$ python -q
>>> import numpy as np
>>> import numpy.linalg as la
>>> np.set_printoptions(precision=4, suppress=True, linewidth=100)
>>> rd = lambda a: np.round(a, 4) + 0
>>> rng = np.random.default_rng(7958)
>>> feats = (rng.random((3, 3)) < 0.3) + np.eye(3)
>>> feats /= feats.sum(axis=1, keepdims=True)
>>> feats
array([[0.5, 0. , 0.5],
       [0. , 0.5, 0.5],
       [0. , 0. , 1. ]])
>>> Q, Rm = la.qr(feats)
>>> Q.T @ Q
array([[1., 0., 0.],
       [0., 1., 0.],
       [0., 0., 1.]])
>>> Q.shape, Rm.shape
((3, 3), (3, 3))
>>> np.abs(np.diag(Rm))
array([0.5, 0.5, 1. ])
>>> Q
array([[ 1.,  0.,  0.],
       [-0.,  1.,  0.],
       [-0., -0.,  1.]])
>>> abs(Rm[0, 0]), rd(la.norm(feats[:, 0]))
(np.float64(0.5), np.float64(0.5))
>>> Rm
array([[0.5, 0. , 0.5],
       [0. , 0.5, 0.5],
       [0. , 0. , 1. ]])
>>> np.einsum("ii->", feats)
np.float64(2.0)
>>> rd(la.det(2 * feats)), rd(la.det(feats))
(np.float64(2.0), np.float64(0.25))
>>> rd(la.eigvals(feats))
array([0.5, 0.5, 1. ])
>>> rd(la.det(feats.T))
np.float64(0.25)
>>> rd(la.det(feats[::-1]))
np.float64(-0.25)
>>> x0 = np.array([3, -2, -1])
>>> h1 = np.maximum(feats @ x0, 0)
>>> feats * (h1 > 1e-9)[:, None]
array([[0.5, 0. , 0.5],
       [0. , 0. , 0. ],
       [0. , 0. , 0. ]])
>>> np.flatnonzero(h1 > 1e-9)
array([0])
>>> rd(np.tanh(feats @ x0))
array([ 0.7616, -0.9051, -0.7616])
>>> np.maximum(feats @ x0, 0) - np.maximum(-feats @ x0, 0)
array([ 1. , -1.5, -1. ])
>>> P = np.triu(np.array([[4, -7, 4], [9, -4, 4], [-8, -6, -6]]), 1) + np.eye(3)
>>> M2 = P @ feats @ la.inv(P)
>>> np.poly(M2)
array([ 1.  , -2.  ,  1.25, -0.25])
>>> M2
array([[ 0.5,  0. , -1. ],
       [ 0. ,  0.5,  2.5],
       [ 0. ,  0. ,  1. ]])
>>> np.trace(M2), np.trace(feats)
(np.float64(2.0), np.float64(2.0))
>>> evals, evecs = la.eig(feats)
>>> rd(np.sort(la.eigvals(la.inv(feats))))
array([1., 2., 2.])
>>> evals
array([0.5, 0.5, 1. ])
>>> rd(np.sort(la.eigvals(feats @ feats)))
array([0.25, 0.25, 1.  ])
>>> np.prod(evals)
np.float64(0.25)
